% ipython --no-banner

In [1]: import numpy as np

In [2]: np.set_printoptions(precision=1, suppress=True, linewidth=160, legacy="1.25")

In [3]: rnd = lambda a: np.round(a, 1) + 0

In [4]: mat = np.array([[2, 0], [2, 0], [0, 1], [2, 2], [2, 1], [1, 1]])

In [5]: print(mat)
[[2 0]
 [2 0]
 [0 1]
 [2 2]
 [2 1]
 [1 1]]

In [6]: # rows 0 and 1 are equal

In [7]: f = np.array([5, 2, 0])

In [8]: print(np.polyval(f, mat[4]))
[24  7]

In [9]: P = mat @ np.linalg.solve(mat.T @ mat, mat.T)

In [10]: print(rnd((np.eye(6) - P) @ mat))
[[0. 0.]
 [0. 0.]
 [0. 0.]
 [0. 0.]
 [0. 0.]
 [0. 0.]]

In [11]: print(rnd(P @ mat[:, 0]))
[2. 2. 0. 2. 2. 1.]

In [12]: rng = np.random.default_rng(744)

In [13]: idx = rng.permutation(2)

In [14]: M2 = mat[:, idx] * rng.choice([-1, 1], 2)

In [15]: print(M2)
[[0 2]
 [0 2]
 [1 0]
 [2 2]
 [1 2]
 [1 1]]

In [16]: left, _, VT = np.linalg.svd(mat.T @ M2)

In [17]: print(rnd(np.linalg.lstsq(mat, M2)[0]))
[[0. 1.]
 [1. 0.]]

In [18]: F = np.load("dump.npy")

In [19]: print(F)
[[ 0  0  0  0]
 [ 0  0  0  0]
 [ 0  2  0  0]
 [-1  0  0  0]]

In [20]: # triangular

In [21]: idx = rng.permutation(4)

In [22]: print(idx)
[1 2 3 0]

In [23]: M2 = F[idx][:, idx]

In [24]: print(np.allclose(M2, F))
False

In [25]: print(np.diag(M2))
[0 0 0 0]

In [26]: print(np.trace(M2))
0

In [27]: M = np.array([[4.0, -10.2, 3.0],
    ...:     [7.0, 4.4, 3.6],
    ...:     [-6.0, -6.3, -3.7],
    ...:     [2.8, -2.6, -7.9],
    ...:     [6.4, -11.6, 0.6],
    ...:     [-8.8, -14.0, 5.3],
    ...:     [7.4, 4.5, -8.9],
    ...:     [-9.9, -20.3, 5.2],
    ...:     [0.1, 14.6, -4.7],
    ...:     [1.2, 2.0, -10.7],
    ...:     [-6.1, -16.6, 2.5]])

In [28]: print(M)
[[  4.  -10.2   3. ]
 [  7.    4.4   3.6]
 [ -6.   -6.3  -3.7]
 [  2.8  -2.6  -7.9]
 [  6.4 -11.6   0.6]
 [ -8.8 -14.    5.3]
 [  7.4   4.5  -8.9]
 [ -9.9 -20.3   5.2]
 [  0.1  14.6  -4.7]
 [  1.2   2.  -10.7]
 [ -6.1 -16.6   2.5]]

In [29]: dist = np.linalg.norm(M[:, None] - M[None], axis=-1)

In [30]: print(rnd(np.linalg.norm(M - M.mean(axis=0), axis=1)))
[ 7.9 12.9  6.4  7.5  9.5 14.1 14.3 19.2 20.  11.8 13.5]

In [31]: print(dist.shape)
(11, 11)

In [32]: print(np.unravel_index(dist.round(6).argmax(), dist.shape))
(7, 8)

In [33]: print((dist + 1e9 * np.eye(11)).round(6).argmin(axis=1))
[ 4  6  3  9  0 10  9 10  6  3  5]

In [34]: cen = M - M.mean(axis=0)

In [35]: left, s, VT = np.linalg.svd(cen, full_matrices=False)

In [36]: print(np.searchsorted(np.cumsum(s ** 2) / (s ** 2).sum(), 0.9) + 1)
2

In [37]: print(np.abs(left[:, 0]).argmax())
7

In [38]: print(np.abs(VT[0]).argmax())
1

In [39]: idx = rng.integers(0, 3, 4)

In [40]: A = np.array([[2, 2, 2, 2], [1, 1, 1, 1], [2, 2, 2, 1], [0, 2, 2, 0]]) * (idx[:, None] == idx)

In [41]: print(A)
[[2 2 0 0]
 [1 1 0 0]
 [0 0 2 1]
 [0 0 2 0]]

In [42]: # rank 3

In [43]: print(A @ A)
[[6 6 0 0]
 [3 3 0 0]
 [0 0 6 2]
 [0 0 4 2]]

In [44]: print(rnd(np.linalg.det(A)))
0.0

In [45]: print((A != 0).astype(int))
[[1 1 0 0]
 [1 1 0 0]
 [0 0 1 1]
 [0 0 1 0]]

In [46]: print(np.flatnonzero(np.linalg.matrix_power((A != 0) + (A.T != 0) + np.eye(4), 4)[2]))
[2 3]

In [47]: left, s, VT = np.linalg.svd(A)

In [48]: evecs = VT[:(s > 1e-8).sum()]

In [49]: vec = A[3] + 4 * A[2] + rng.integers(2) * np.eye(4)[1]

In [50]: print(vec)
[ 0.  0. 10.  4.]

In [51]: print(np.allclose(evecs.T @ evecs @ vec, vec))
True

In [52]: r = np.linalg.matrix_rank(A)

In [53]: print(r)
3

In [54]: N = np.linalg.svd(A)[2][r:].T

In [55]: print(N.shape)
(4, 1)

In [56]: print([int(np.linalg.matrix_rank(np.delete(A, i, axis=0))) for i in range(4)])
[3, 3, 2, 2]

In [57]: left, s, VT = np.linalg.svd(A)

In [58]: print(rnd(s))
[3.2 2.9 0.7 0. ]

In [59]: print(np.argmax(s[:-1] / (s[1:] + 1e-6)) + 1)
3

In [60]: M2 = left[:, :3] @ np.diag(s[:3]) @ VT[:3]

In [61]: print(rnd(M2))
[[2. 2. 0. 0.]
 [1. 1. 0. 0.]
 [0. 0. 2. 1.]
 [0. 0. 2. 0.]]

In [62]: print(rnd(np.linalg.norm(A - M2, 2)), rnd(s[3]))
0.0 0.0

In [63]: print(rnd(np.linalg.norm(A - M2) / np.linalg.norm(A)))
0.0

In [64]: print(rnd(np.linalg.norm(A[0], 1)), rnd(np.linalg.norm(A[0], np.inf)))
4.0 2.0

In [65]: print(rnd(np.linalg.norm(A, 1)), rnd(np.linalg.norm(A, np.inf)))
4.0 4.0

In [66]: print(rnd(np.linalg.norm(A) ** 2 / np.linalg.norm(A, 2) ** 2))
1.9

In [67]: print(np.linalg.norm(A, axis=1).argmax())
0

In [68]: X = np.array([[-1, -5, 0, 0], [5, 2, 0, 0], [0, 0, -1, -5], [0, 0, 5, 2]])

In [69]: # splits into 2 blocks

In [70]: O, evecs = np.linalg.qr(X[:, :2])[0], np.linalg.qr(X[:, 2:])[0]

In [71]: s = np.linalg.svd(O.T @ evecs, compute_uv=False)

In [72]: print(rnd(s))
[0. 0.]

In [73]: idx = rng.permutation(4)

In [74]: print(idx)
[2 0 1 3]

In [75]: M2 = X[idx][:, idx]

In [76]: print(rnd(np.linalg.det(M2)), rnd(np.linalg.det(X[idx])))
529.0 529.0

In [77]: print(rnd(np.sort(np.abs(np.linalg.eigvals(M2)))))
[4.8 4.8 4.8 4.8]

In [78]: print(M2)
[[-1  0  0 -5]
 [ 0 -1 -5  0]
 [ 0  5  2  0]
 [ 5  0  0  2]]

In [79]: M2 = np.array([[1, -1, -3], [2, -3, 1]])

In [80]: Z = np.kron(M2, X)

In [81]: print(np.linalg.matrix_rank(Z))
8

In [82]: print(rnd(np.linalg.norm(Z, 2)), rnd(np.linalg.norm(M2, 2) * np.linalg.norm(X, 2)))
25.3 25.3

In [83]: print((np.linalg.matrix_power((X != 0) + (X.T != 0) + np.eye(4), 4) > 0).astype(int))
[[1 1 0 0]
 [1 1 0 0]
 [0 0 1 1]
 [0 0 1 1]]

In [84]: print((X != 0).astype(int))
[[1 1 0 0]
 [1 1 0 0]
 [0 0 1 1]
 [0 0 1 1]]

In [85]: print(X @ X)
[[-24  -5   0   0]
 [  5 -21   0   0]
 [  0   0 -24  -5]
 [  0   0   5 -21]]

In [86]: f = np.array([1, 2, 5, 5])

In [87]: M2 = X + np.outer(f, np.eye(4)[2])

In [88]: print(np.linalg.matrix_rank(M2 - X))
1

In [89]: data = np.loadtxt("block4.csv", delimiter=",")

In [90]: print(data)
[[2. 2.]
 [3. 3.]
 [0. 0.]
 [1. 1.]
 [1. 1.]]

In [91]: M2 = np.array([[6, 8], [2, -4]])

In [92]: print(np.linalg.matrix_rank(data @ M2))
1

In [93]: print(np.einsum("ij,ij->i", data, data))
[ 8. 18.  0.  2.  2.]

In [94]: print(M2.T @ data.T)
[[16. 24.  0.  8.  8.]
 [ 8. 12.  0.  4.  4.]]

In [95]: print(np.einsum("ik,kj->ij", data, M2))
[[16.  8.]
 [24. 12.]
 [ 0.  0.]
 [ 8.  4.]
 [ 8.  4.]]

In [96]: E = np.load("run12.npy")

In [97]: print(E)
[[ 1  0  0  0  0]
 [ 2  1  0  0  0]
 [ 1 -1  1  0  0]
 [ 2  0  0  1  0]
 [-1  0  3  1  1]]

In [98]: print(np.argsort(-np.linalg.norm(E, axis=0).round(6), kind="stable")[:3])
[0 2 1]

In [99]: print(np.linalg.cond(E) > 100)
False

In [100]: gram = E.T @ E

In [101]: print(np.diag(gram))
[11  2 10  2  1]

In [102]: print(np.allclose(gram, gram.T))
True

In [103]: print(gram)
[[11  1 -2  1 -1]
 [ 1  2 -1  0  0]
 [-2 -1 10  3  3]
 [ 1  0  3  2  1]
 [-1  0  3  1  1]]

In [104]: feats = np.load("data.npy")

In [105]: print(feats)
[[  6   0   1   7]
 [  0   0   0   0]
 [ -6   0  -1  -7]
 [-12   0  -2 -14]
 [  0   0   0   0]]

In [106]: M2 = np.array([[3, 1, 0], [2, 3, 1], [-3, 2, 2], [3, -1, -3]])

In [107]: print(np.vstack([feats, M2.T]).shape)
(8, 4)

In [108]: print(np.einsum("ij->j", feats))
[-12   0  -2 -14]
